$ python -q
>>> import numpy as np
>>> np.set_printoptions(precision=3, suppress=True, linewidth=200)
>>> data = np.load("arr.npy")
>>> data
array([[-3, -3, -3],
       [-3, -6, -6],
       [-3, -6, -9]])
>>> evals, V = np.linalg.eigh(data)
>>> V @ np.diag(evals) @ V.T
array([[-3., -3., -3.],
       [-3., -6., -6.],
       [-3., -6., -9.]])
>>> np.round(V.T @ V, 3) + 0
array([[1., 0., 0.],
       [0., 1., 0.],
       [0., 0., 1.]])
>>> (evals > 1e-8).sum(), (evals < -1e-8).sum()
(np.int64(0), np.int64(3))
>>> np.linalg.eigvalsh(data + 4 * np.eye(3))
array([-11.147,   2.071,   3.076])
>>> [round(float(np.linalg.det(data[:i, :i])), 2) + 0 for i in range(1, 4)]
[-3.0, 9.0, -27.0]
>>> np.all(np.linalg.eigvalsh(data) > 0)
np.False_
>>> Uu, sv, vt = np.linalg.svd(data, full_matrices=False)
>>> sv
array([15.147,  1.929,  0.924])
>>> np.abs(Uu[:, 0]).round(6).argmax()
np.int64(2)
>>> np.round(vt @ vt.T, 3) + 0
array([[1., 0., 0.],
       [0., 1., 0.],
       [0., 0., 1.]])
>>> np.round(Uu.T @ data @ vt.T, 3) + 0
array([[15.147,  0.   ,  0.   ],
       [ 0.   ,  1.929,  0.   ],
       [ 0.   ,  0.   ,  0.924]])
>>> sv / sv[0]
array([1.   , 0.127, 0.061])
>>> vec = np.array([3, 4, 5])
>>> y = data @ vec
>>> b, lr = np.zeros(3), 1 / np.linalg.norm(data, 2) ** 2
>>> for i in range(6):
...     b -= lr * data.T @ (data @ b - y)
...     if i % 1 == 0: print(i, round(np.linalg.norm(data @ b - y), 3))
... 
0 1.16
1 1.143
2 1.126
3 1.11
4 1.094
5 1.078
>>> np.round(np.linalg.cond(data), 3)
np.float64(16.394)
>>> M = np.loadtxt("out6.csv", delimiter=",")
>>> M
array([[ -9.272,  -0.848,   2.899,  -1.504],
       [  1.799,  -3.372,   3.118,   3.899],
       [ -5.038,   2.193,   4.934,  -4.835],
       [ -3.14 ,   2.573,   6.466,  -0.651],
       [ -1.653,   3.648,   3.372,   1.979],
       [  4.346,   1.19 ,   2.608,  -5.135],
       [  1.735,  -3.587,   5.968,  -3.056],
       [  3.851,   3.522,   4.927,  -4.335],
       [ -6.174,   2.677,   0.971,   3.703],
       [ -2.666,  -3.3  ,  -0.315,  -2.144],
       [  2.439,   0.574,  -7.945,  -2.467],
       [ -8.105,   8.175,   1.048,  12.192],
       [ -0.378, -12.509,  -0.289,  -0.133],
       [ -2.507,  -2.39 ,   0.668,   4.555],
       [ -0.822,   1.85 ,   0.992,   1.944],
       [  2.775,   5.387,   5.193,   3.584],
       [ -0.369,  11.029,  -0.96 ,   3.58 ],
       [ -0.515,   2.989,   4.373,  -2.673],
       [  1.271,   8.782,   9.788,   0.549]])
>>> Xc = M - M.mean(axis=0)
>>> Uu, sv, vt = np.linalg.svd(Xc, full_matrices=False)
>>> vt[0] * np.sign(vt[0, np.abs(vt[0]).argmax()])
array([-0.209,  0.85 ,  0.142,  0.462])
>>> sv
array([24.376, 19.659, 14.946, 12.362])
>>> round(float((sv ** 2).sum() ** 2 / (sv ** 4).sum()), 3)
3.198
>>> np.abs(vt[-1])
array([0.533, 0.301, 0.431, 0.663])
>>> np.linalg.matrix_rank(Xc)
np.int64(4)
>>> (np.sign(Uu[:, 0]) == np.sign(Uu[0, 0])).astype(int)
array([1, 1, 1, 0, 0, 1, 1, 1, 0, 1, 1, 0, 1, 1, 0, 0, 0, 1, 0])
>>> np.abs(Uu[:, 0]).argmax()
np.int64(12)
>>> np.round(Xc.mean(axis=0), 3) + 0
array([0., 0., 0., 0.])
>>> np.searchsorted(np.cumsum(sv ** 2) / (sv ** 2).sum(), 0.9) + 1
np.int64(4)
>>> sv ** 2 / (sv ** 2).sum()
array([0.438, 0.285, 0.165, 0.113])
>>> A = np.load("layer10.npy")
>>> A
array([[-1.6,  0.8,  1.1,  1. ,  1.3],
       [-0.3,  1. ,  1.6, -1.5, -0.8],
       [ 0.5,  0.4, -1.4, -1.2,  0.1],
       [ 0.5,  0.1, -1.2, -1.1,  2.3],
       [-0.9, -0.3, -0.3, -1.5,  0.1],
       [ 0.1, -0.1,  0.8,  2.3, -0.1]])
>>> Y = np.c_[A[:, :1] @ np.array([[5]]), np.array([2, 1, 2, 0, 1, 1])]
>>> Y
array([[-8. ,  2. ],
       [-1.5,  1. ],
       [ 2.5,  2. ],
       [ 2.5,  0. ],
       [-4.5,  1. ],
       [ 0.5,  1. ]])
>>> np.round(np.linalg.norm(Y - A @ np.linalg.lstsq(A, Y)[0], axis=0), 3) + 0
array([0.   , 1.821])
>>> np.linalg.matrix_rank(Y)
np.int64(2)
>>> np.round(np.linalg.lstsq(A, Y[:, 0])[0], 3) + 0
array([5., 0., 0., 0., 0.])
>>> u = np.array([2, 1])
>>> np.array([np.convolve(row, u, "same") for row in Y])
array([[-16. ,  -4. ],
       [ -3. ,   0.5],
       [  5. ,   6.5],
       [  5. ,   2.5],
       [ -9. ,  -2.5],
       [  1. ,   2.5]])
>>> W0 = np.array([[1, 0, 0, 0, 0, 0, 0, 0],
...     [0, 1, 0, 0, 0, 0, 0, 0],
...     [7, 8, 1, 0, 0, 0, 0, 0],
...     [5, 7, 0, 1, 0, 0, 0, 0],
...     [6, 5, 3, 3, 1, 0, 0, 0],
...     [4, 8, 7, 7, 2, 1, 0, 0],
...     [5, 8, 0, 5, 1, 7, 1, 0],
...     [0, 4, 0, 4, 9, 7, 5, 1]])
>>> # triangular: eigenvalues sit on the diagonal
>>> round(np.linalg.norm(W0, 1), 3), np.round(np.linalg.norm(W0, np.inf), 3)
(np.float64(41.0), np.float64(30.0))
>>> np.linalg.norm(W0, axis=1)
array([ 1.   ,  1.   , 10.677,  8.66 ,  8.944, 13.528, 12.845, 13.711])
>>> np.round(np.linalg.norm(W0) ** 2 / np.linalg.norm(W0, 2) ** 2, 3)
np.float64(1.425)
>>> np.round(np.linalg.norm(W0, "nuc"), 3)
np.float64(51.648)
>>> np.linalg.norm(W0, axis=1).argmax()
np.int64(7)
>>> round(float(np.linalg.norm(W0, 2)), 3)
23.799
>>> np.round(np.linalg.norm(W0[6], 1), 3), round(float(np.linalg.norm(W0[6], np.inf)), 3)
(np.float64(27.0), 8.0)
>>> np.linalg.matrix_rank(W0 - W0[0, 0] * np.eye(8))
np.int64(6)
>>> np.sort(np.linalg.eigvals(W0))
array([1., 1., 1., 1., 1., 1., 1., 1.])
>>> Uu, sv, vt = np.linalg.svd(W0)
>>> np.argmax(sv[:-1] / (sv[1:] + 1e-6)) + 1
np.int64(6)
>>> Y = Uu[:, :6] @ np.diag(sv[:6]) @ vt[:6]
>>> np.linalg.matrix_rank(Y)
np.int64(6)
>>> Y.round(3) + 0
array([[ 1.   ,  0.   , -0.001, -0.001,  0.004,  0.001, -0.007, -0.006],
       [ 0.   ,  1.   ,  0.001,  0.001, -0.008, -0.002,  0.014,  0.006],
       [ 7.   ,  8.   ,  1.   ,  0.   ,  0.001,  0.   , -0.001,  0.   ],
       [ 5.   ,  7.   ,  0.   ,  1.   ,  0.002,  0.   , -0.003, -0.002],
       [ 6.   ,  5.   ,  3.001,  3.001,  0.997, -0.001,  0.006,  0.003],
       [ 4.   ,  8.   ,  7.   ,  7.   ,  2.001,  1.   , -0.002, -0.001],
       [ 5.   ,  8.   ,  0.   ,  5.   ,  1.   ,  7.   ,  1.001,  0.   ],
       [ 0.   ,  4.   ,  0.   ,  4.   ,  9.   ,  7.   ,  5.   ,  1.   ]])
>>> np.linalg.matrix_rank(W0, rtol=0.05)
np.int64(5)
